% python3 -q
>>> import numpy as np
>>> np.set_printoptions(precision=2, suppress=True, linewidth=140, legacy="1.25")
>>> rd = lambda a: np.round(a, 2) + 0
>>> A = np.loadtxt("data.csv", delimiter=",")
>>> A
array([[-0.4,  0.5,  2. ,  0.1,  0. ,  0.2, -0.3,  0.1],
       [ 0.6, -0.1, -1.2, -0.7, -0.2, -0.2,  1.6, -0.6],
       [-0.3,  1.1, -0.2, -0.8, -0.6,  2.1, -1.5, -0.1],
       [ 0.4,  0.5, -1.6,  0.7, -0.1,  1. , -0.5, -0.3],
       [-1.1, -1.1, -0.9,  1. ,  1.2, -0.2, -0.5,  0.7],
       [-0.1, -1.1, -0.8, -0.8, -0.4,  0. ,  0.9, -0.4],
       [ 3. , -1.5,  3.6,  3. ,  1.2, -0.3, -2.7, -4.2],
       [ 0.4, -0.8,  0.7,  1.1, -0.6,  3.7,  1.5,  2.1],
       [-1.5,  0.7, -1.7,  0.1,  1.5, -0.3,  0. , -0.7],
       [-0.9, -0.9, -0.5,  0.7,  0.9,  0.5,  0.3,  0.2],
       [ 0.1, -0.5, -0.2,  0.9, -0.4, -0.2, -0.2,  0.9],
       [-0.9,  0.1, -0.5,  0.8,  1. ,  1.2,  0.4,  0.5],
       [ 1.4,  0.7, -0.3,  1.5,  0.3,  0.3,  0.4,  0.1],
       [ 1.3,  0.8,  1.3,  0.5,  1.3,  1.2, -0.6, -0.3],
       [ 1.2,  1.2,  0.3,  1. ,  0.6, -0.5, -0.9,  0.3],
       [-1.7, -0.8,  1.2,  0.1,  0.3,  1.9, -1.8,  0. ],
       [ 0.4, -0.6, -0.7, -0.4, -0.9, -2. , -1.2,  2.7],
       [ 0.6,  0.2,  1.8,  1.4, -0.4,  0.2,  2.1,  0. ],
       [-0.5, -0.1, -1.8, -0.8,  1.2, -1.6, -0.8,  0. ],
       [ 1.5,  0.5, -1.6,  0.5,  0.6, -0.5, -0.1, -1.1],
       [ 0.5, -0.9, -0.8,  0. , -1.5,  0.4,  0.3,  0.7],
       [-0.2, -1.3, -0.1,  0.6,  0.2, -1.2,  0.5, -1.1],
       [-0.4,  0.7, -0.9,  1. , -0.2,  0.3, -0.4, -0.5],
       [ 0.6,  0.9,  1.2,  1.5, -0.5,  0.3,  1.9, -1.3]])
>>> x0 = np.array([3, 2, -3, 1, -2, 1, 0, 1])
>>> target = A @ x0
>>> beta, lr = np.zeros(8), 1 / np.linalg.norm(A, 2) ** 2
>>> for i in range(3):
...     beta -= lr * A.T @ (A @ beta - target)
...     if i % 1 == 0: print(i, round(np.linalg.norm(A @ beta - target), 2))
... 
0 17.09
1 12.8
2 9.72
>>> rd(beta)
array([ 1.72,  1.23, -1.82,  0.35, -0.93,  0.59,  0.57,  0.88])
>>> rd(np.linalg.cond(A))
3.81
>>> cen = A - A.mean(axis=0)
>>> evecs = np.linalg.svd(cen)[2][:7]
>>> M2 = cen - cen @ evecs.T @ evecs
>>> rd(np.diag(evecs.T @ evecs))
array([0.85, 0.97, 0.98, 0.65, 0.62, 0.99, 0.97, 0.98])
>>> rd(np.linalg.norm(M2) / np.linalg.norm(cen))
0.15
>>> rd((cen @ evecs.T).std(axis=0))
array([1.76, 1.37, 1.12, 0.96, 0.87, 0.72, 0.69])
>>> d = np.linalg.norm(A[:, None] - A[None], axis=-1)
>>> (d + 1e9 * np.eye(24)).round(6).argmin(axis=1)
array([13,  5,  3, 22,  9,  1, 13, 11, 18, 11, 20,  9, 14, 14, 12,  0, 10, 23,  8,  3, 10,  5,  3, 17])
>>> d.shape
(24, 24)
>>> np.linalg.matrix_rank(d ** 2)
10
>>> np.unravel_index(d.round(6).argmax(), d.shape)
(6, 7)
>>> rd(d[:5, :5])
array([[0.  , 4.07, 3.39, 3.85, 3.78],
       [4.07, 0.  , 4.31, 2.91, 3.86],
       [3.39, 4.31, 0.  , 2.75, 4.4 ],
       [3.85, 2.91, 2.75, 0.  , 3.09],
       [3.78, 3.86, 4.4 , 3.09, 0.  ]])
>>> np.flatnonzero(d[15] < d.mean() / 2)
array([15])
>>> rng = np.random.default_rng(564)
>>> M2 = A + rng.integers(-2, 3, (24, 7)) @ rng.integers(-2, 3, (7, 8))
>>> rd(M2)
array([[-10.4,   2.5,   1. ,  -2.9,   3. ,   9.2,  -5.3,  -3.9],
       [  3.6,   1.9,   4.8,  12.3,  -7.2,  -4.2,   0.6,  -0.6],
       [ -1.3,  -8.9,   3.8,   0.2,  -3.6,  -1.9, -12.5,  -0.1],
       [ -2.6,   6.5,  -5.6,   0.7,  -1.1,   3. ,   0.5,   8.7],
       [ -7.1,  -6.1,  -1.9,   3. ,   1.2,   5.8,  -4.5,  -1.3],
       [ -0.1,  -4.1,  -2.8,  -3.8,  -5.4,  -6. ,  -6.1,  13.6],
       [  5. ,  -6.5,   2.6,   5. ,   1.2,   4.7,  -0.7,  -6.2],
       [ -2.6,   1.2,   4.7,   6.1,  -0.6,   2.7,   2.5,  -7.9],
       [ -3.5,  -2.3,   1.3,   2.1,   7.5,   6.7,   0. , -14.7],
       [ -1.9,   0.1,  -7.5,  -6.3,   2.9,   4.5,   9.3,   0.2],
       [ 15.1,   2.5,   7.8,  11.9,  -5.4, -16.2,   1.8,   5.9],
       [ -2.9,  -0.9,   4.5,  -1.2,   6. ,   1.2,  -9.6,  -3.5],
       [  1.4,   4.7,  -4.3,   2.5,   1.3,   8.3,  10.4,  -2.9],
       [ -0.7,  -5.2,   9.3,   6.5,  -1.7,  -4.8, -12.6,  -4.3],
       [ -1.8,   6.2,  -0.7,   6. ,  -2.4,   1.5,   0.1,   4.3],
       [ -4.7,   3.2,   4.2,   1.1,   1.3,   1.9,  -9.8,   3. ],
       [  0.4,  -3.6,  -3.7,  -0.4,  -3.9,  -1. ,  -1.2,   8.7],
       [ -0.4,  -5.8,   2.8,   5.4,  -5.4,  -1.8,  -1.9,   2. ],
       [  3.5,  -1.1,  -0.8,  -0.8,   2.2,  -6.6,   5.2,  -6. ],
       [ -3.5,  -1.5,  -6.6,  -2.5,  -0.4,   0.5,   5.9,  -4.1],
       [ -0.5,   5.1,   3.2,   3. ,   3.5,   5.4,  -4.7,  -1.3],
       [-12.2,  -4.3,  -1.1,  -5.4,   8.2,  14.8,  -7.5, -11.1],
       [ -0.4,   8.7,  -8.9,  -5. ,   1.8,   2.3,   7.6,   9.5],
       [  1.6,   0.9,   3.2,   0.5,   4.5,   2.3,  -3.1,  -1.3]])
>>> np.linalg.matrix_rank(M2 - A, tol=1e-8)
7
>>> rd(np.linalg.svd(M2 - A, compute_uv=False))
array([45.83, 39.26, 29.63, 20.74, 17.34, 11.02,  2.99,  0.  ])
>>> X = np.loadtxt("sample13.csv", delimiter=",")
>>> X
array([[ 6.,  2.,  1., -2., -5., -3.,  6.,  7., -9.,  2.],
       [ 0.,  4., -5.,  9.,  0.,  2., -7., -6., -5., -9.],
       [ 0.,  0.,  2., -8., -1., -7., -6., -2.,  4.,  2.],
       [ 0.,  0.,  0., -7., -6.,  7., -2.,  1., -4., -9.],
       [ 0.,  0.,  0.,  0.,  0.,  9.,  9., -9.,  4., -7.],
       [ 0.,  0.,  0.,  0.,  0.,  2., -4., -2., -3., -9.],
       [ 0.,  0.,  0.,  0.,  0.,  0.,  4.,  1., -9., -1.],
       [ 0.,  0.,  0.,  0.,  0.,  0.,  0.,  4.,  3., -3.],
       [ 0.,  0.,  0.,  0.,  0.,  0.,  0.,  0.,  7., -9.],
       [ 0.,  0.,  0.,  0.,  0.,  0.,  0.,  0.,  0., -3.]])
>>> np.linalg.matrix_rank(X - X[0, 0] * np.eye(10))
9
>>> np.prod(np.diag(X)), rd(np.linalg.det(X))
(0.0, 0.0)
>>> try:
...     np.linalg.inv(X)
... except np.linalg.LinAlgError as e:
...     print(repr(e))
... 
LinAlgError('Singular matrix')
>>> X @ X
array([[  36.,   20.,   -2.,   12.,  -19.,  -86.,   11.,  111., -159.,  124.],
       [   0.,   16.,  -30.,   13.,  -49.,  110.,  -52.,  -40.,  -72.,  -48.],
       [   0.,    0.,    4.,   40.,   46.,  -93.,   -1.,   -3.,  133.,  116.],
       [   0.,    0.,    0.,   49.,   42.,  -89.,  -76.,   35.,  -24.,  104.],
       [   0.,    0.,    0.,    0.,    0.,   18.,    0.,  -45., -107.,  -78.],
       [   0.,    0.,    0.,    0.,    0.,    4.,  -24.,  -16.,    3.,   46.],
       [   0.,    0.,    0.,    0.,    0.,    0.,   16.,    8.,  -96.,   77.],
       [   0.,    0.,    0.,    0.,    0.,    0.,    0.,   16.,   33.,  -30.],
       [   0.,    0.,    0.,    0.,    0.,    0.,    0.,    0.,   49.,  -36.],
       [   0.,    0.,    0.,    0.,    0.,    0.,    0.,    0.,    0.,    9.]])
>>> [int(np.linalg.matrix_rank(np.linalg.matrix_power(X, p))) for p in range(1, 11)]
[9, 9, 9, 9, 9, 9, 9, 9, 9, 9]
